$ python -q
>>> import numpy as np
>>> import numpy.linalg as la
>>> np.set_printoptions(suppress=True, linewidth=200)
>>> M2 = np.array([[-1, 3], [2, 1], [-2, 0], [1, 3]])
>>> Z = np.array([[-3, 2, 0], [1, 3, 0]])
>>> E = M2 @ Z
>>> E
array([[ 6,  7,  0],
       [-5,  7,  0],
       [ 6, -4,  0],
       [ 0, 11,  0]])
>>> np.round(la.norm(E, 2) / la.norm(E), 4)
np.float64(0.845)
>>> U, sv, VT = la.svd(E)
>>> vecs = VT[:(sv > 1e-8).sum()]
>>> rng = np.random.default_rng(571)
>>> x = E[0] + 2 * E[3] + rng.integers(2) * np.eye(3)[2]
>>> x
array([ 6., 29.,  1.])
>>> np.round(vecs.T @ vecs, 4) + 0
array([[1., 0., 0.],
       [0., 1., 0.],
       [0., 0., 0.]])
>>> np.allclose(vecs.T @ vecs @ x, x)
False
>>> m1 = np.load("x.npy")
>>> m1
array([[-1, -1, -1],
       [-1, -2, -2],
       [-1, -2, -3]])
>>> # symmetric
>>> vals, vecs = la.eigh(m1)
>>> np.round(vals.sum(), 4), np.trace(m1)
(np.float64(-6.0), np.int64(-6))
>>> np.round(vecs.T @ m1 @ vecs, 4) + 0
array([[-5.0489,  0.    ,  0.    ],
       [ 0.    , -0.6431,  0.    ],
       [ 0.    ,  0.    , -0.308 ]])
>>> J = np.loadtxt("w.csv", delimiter=",")
>>> J
array([[ 1., -1.,  1., -1.],
       [ 1.,  0.,  0.,  0.],
       [ 1.,  1.,  1.,  1.]])
>>> t = np.radians(30)
>>> R = np.eye(4)
>>> R[3, 3] = R[0, 0] = np.cos(t)
>>> R[3, 0], R[0, 3] = -np.sin(t), np.sin(t)
>>> R.round(4)
array([[ 0.866,  0.   ,  0.   ,  0.5  ],
       [ 0.   ,  1.   ,  0.   ,  0.   ],
       [ 0.   ,  0.   ,  1.   ,  0.   ],
       [-0.5  ,  0.   ,  0.   ,  0.866]])
>>> M2 = J @ R.T
>>> np.round(la.svd(J, compute_uv=False), 4), np.round(la.svd(M2, compute_uv=False), 4)
(array([2.1358, 2.    , 0.6622]), array([2.1358, 2.    , 0.6622]))
>>> np.allclose(la.norm(J, axis=1), la.norm(M2, axis=1))
True
>>> M2.round(4)
array([[ 0.366, -1.   ,  1.   , -1.366],
       [ 0.866,  0.   ,  0.   , -0.5  ],
       [ 1.366,  1.   ,  1.   ,  0.366]])
>>> M = np.load("test18.npy")
>>> M
array([[ 0.77,  1.71, -0.48],
       [ 0.06,  0.23,  0.04],
       [-0.07, -0.26, -0.04],
       [ 0.66,  1.48, -0.4 ]])
>>> # rank 2
>>> rk = la.matrix_rank(M)
>>> rk
np.int64(2)
>>> null = la.svd(M)[2][rk:].T
>>> np.round(null @ null.T, 4)
array([[ 0.7784, -0.2595,  0.3243],
       [-0.2595,  0.0865, -0.1081],
       [ 0.3243, -0.1081,  0.1351]])
>>> np.allclose(M @ null, 0)
True
>>> np.round(M @ null, 4) + 0
array([[0.],
       [0.],
       [0.],
       [0.]])
>>> [int(la.matrix_rank(M[:, :j + 1])) for j in range(3)]
[1, 2, 2]
>>> null.shape
(3, 1)
>>> np.round(null[:, 0] / null[np.abs(null[:, 0]).round(6).argmax(), 0], 4)
array([ 1.    , -0.3333,  0.4167])
>>> round(float(la.norm(M, 2) / la.norm(M)), 4)
0.9983
>>> la.cond(M) > 100
np.True_
>>> la.matrix_rank(M, rtol=0.1)
np.int64(1)
>>> np.round(la.norm(M, 2), 4)
np.float64(2.5773)
>>> la.norm(M, axis=1).argmax()
np.int64(0)
>>> M2 = np.array([[6, 7], [4, 6], [5, 2]])
>>> A = np.kron(np.eye(3, dtype=int), M2)
>>> A
array([[6, 7, 0, 0, 0, 0],
       [4, 6, 0, 0, 0, 0],
       [5, 2, 0, 0, 0, 0],
       [0, 0, 6, 7, 0, 0],
       [0, 0, 4, 6, 0, 0],
       [0, 0, 5, 2, 0, 0],
       [0, 0, 0, 0, 6, 7],
       [0, 0, 0, 0, 4, 6],
       [0, 0, 0, 0, 5, 2]])
>>> x = np.array([0, -1, 1, 0, -3, 1])
>>> y = A @ x
>>> np.round(la.solve(A.T @ A, A.T @ y), 4) + 0
array([ 0., -1.,  1.,  0., -3.,  1.])
>>> np.round(la.pinv(A) @ A, 4) + 0
array([[1., 0., 0., 0., 0., 0.],
       [0., 1., 0., 0., 0., 0.],
       [0., 0., 1., 0., 0., 0.],
       [0., 0., 0., 1., 0., 0.],
       [0., 0., 0., 0., 1., 0.],
       [0., 0., 0., 0., 0., 1.]])
>>> y = y + 0.05 * rng.normal(size=9)
>>> y.round(4)
array([ -7.1111,  -6.0319,  -2.0005,   6.0168,   3.9395,   4.9923, -10.9816,  -6.012 , -13.0285])
>>> beta, *_ = la.lstsq(A, y)
>>> [round(float(la.norm(la.solve(A.T @ A + lam * np.eye(6), A.T @ y))), 2) for lam in (0, 1, 10, 100)]
[3.48, 3.13, 1.98, 1.03]
>>> np.round(A.T @ (y - A @ beta), 4) + 0
array([0., 0., 0., 0., 0., 0.])
>>> round(la.norm(y - A @ beta), 4)
np.float64(0.081)
>>> beta.round(4)
array([ 0.0026, -1.0131,  1.0035, -0.006 , -3.0066,  1.0056])
>>> beta.round()
array([ 0., -1.,  1., -0., -3.,  1.])
>>> proj = A @ la.solve(A.T @ A, A.T)
>>> np.allclose(proj @ proj, proj)
True
>>> round(float(np.trace(proj)), 4)
6.0
>>> proj.round(4)
array([[ 0.5506,  0.4698,  0.1634,  0.    ,  0.    ,  0.    ,  0.    ,  0.    ,  0.    ],
       [ 0.4698,  0.5088, -0.1708,  0.    ,  0.    ,  0.    ,  0.    ,  0.    ,  0.    ],
       [ 0.1634, -0.1708,  0.9406,  0.    ,  0.    ,  0.    ,  0.    ,  0.    ,  0.    ],
       [ 0.    ,  0.    ,  0.    ,  0.5506,  0.4698,  0.1634,  0.    ,  0.    ,  0.    ],
       [ 0.    ,  0.    ,  0.    ,  0.4698,  0.5088, -0.1708,  0.    ,  0.    ,  0.    ],
       [ 0.    ,  0.    ,  0.    ,  0.1634, -0.1708,  0.9406,  0.    ,  0.    ,  0.    ],
       [ 0.    ,  0.    ,  0.    ,  0.    ,  0.    ,  0.    ,  0.5506,  0.4698,  0.1634],
       [ 0.    ,  0.    ,  0.    ,  0.    ,  0.    ,  0.    ,  0.4698,  0.5088, -0.1708],
       [ 0.    ,  0.    ,  0.    ,  0.    ,  0.    ,  0.    ,  0.1634, -0.1708,  0.9406]])
>>> np.round(proj @ A[:, 2], 4)
array([0., 0., 0., 6., 4., 5., 0., 0., 0.])
>>> W0 = np.loadtxt("run11.csv", delimiter=",")
>>> W0
array([[-2., -3., -1.,  1.],
       [ 1.,  1., -2.,  2.],
       [ 1., -2., -2.,  1.],
       [-1.,  0., -3.,  0.]])
>>> U, sv, VT = la.svd(W0, full_matrices=False)
>>> np.round(np.abs(VT[0]), 4)
array([0.1679, 0.521 , 0.7582, 0.3542])
>>> np.allclose(U * sv @ VT, W0)
True
>>> np.abs(U[:, 0]).round(6).argmax()
np.int64(0)
>>> np.round(sv / sv[0], 4)
array([1.    , 0.7288, 0.4479, 0.2712])
>>> np.round(VT @ VT.T, 4) + 0
array([[1., 0., 0., 0.],
       [0., 1., 0., 0.],
       [0., 0., 1., 0.],
       [0., 0., 0., 1.]])
>>> np.round(U.T @ W0 @ VT.T, 4) + 0
array([[4.9927, 0.    , 0.    , 0.    ],
       [0.    , 3.6387, 0.    , 0.    ],
       [0.    , 0.    , 2.2361, 0.    ],
       [0.    , 0.    , 0.    , 1.3539]])
>>> F = np.loadtxt("sample8.csv", delimiter=",")
>>> F
array([[ 24.9819,  25.301 ,   0.6106],
       [ 24.2688,  24.2773,   2.0642],
       [ 23.84  ,  23.42  ,   0.2418],
       [ 22.2091,  23.2718,   0.7397],
       [ 17.2003, -31.0611, -27.0869],
       [ 18.9032, -33.8189, -26.331 ],
       [ 18.334 , -32.2034, -26.3355],
       [ 23.7389,  21.9255,   1.469 ],
       [ 24.7783,  25.436 ,  -0.0562],
       [ -3.368 ,   7.2655, -27.8708],
       [ 24.5521,  23.6818,   0.6033],
       [ -4.5036,   6.5592, -27.796 ],
       [ -3.1993,   7.73  , -27.3727],
       [ 17.4482, -31.9302, -27.1383],
       [ 24.8202,  24.3221,   0.4041]])
>>> proj = F @ la.solve(F.T @ F, F.T)
>>> np.round(la.eigvalsh(proj), 4) + 0
array([0., 0., 0., 0., 0., 0., 0., 0., 0., 0., 0., 0., 1., 1., 1.])
>>> np.round(proj @ F[:, 0], 4)
array([24.9819, 24.2688, 23.84  , 22.2091, 17.2003, 18.9032, 18.334 , 23.7389, 24.7783, -3.368 , 24.5521, -4.5036, -3.1993, 17.4482, 24.8202])
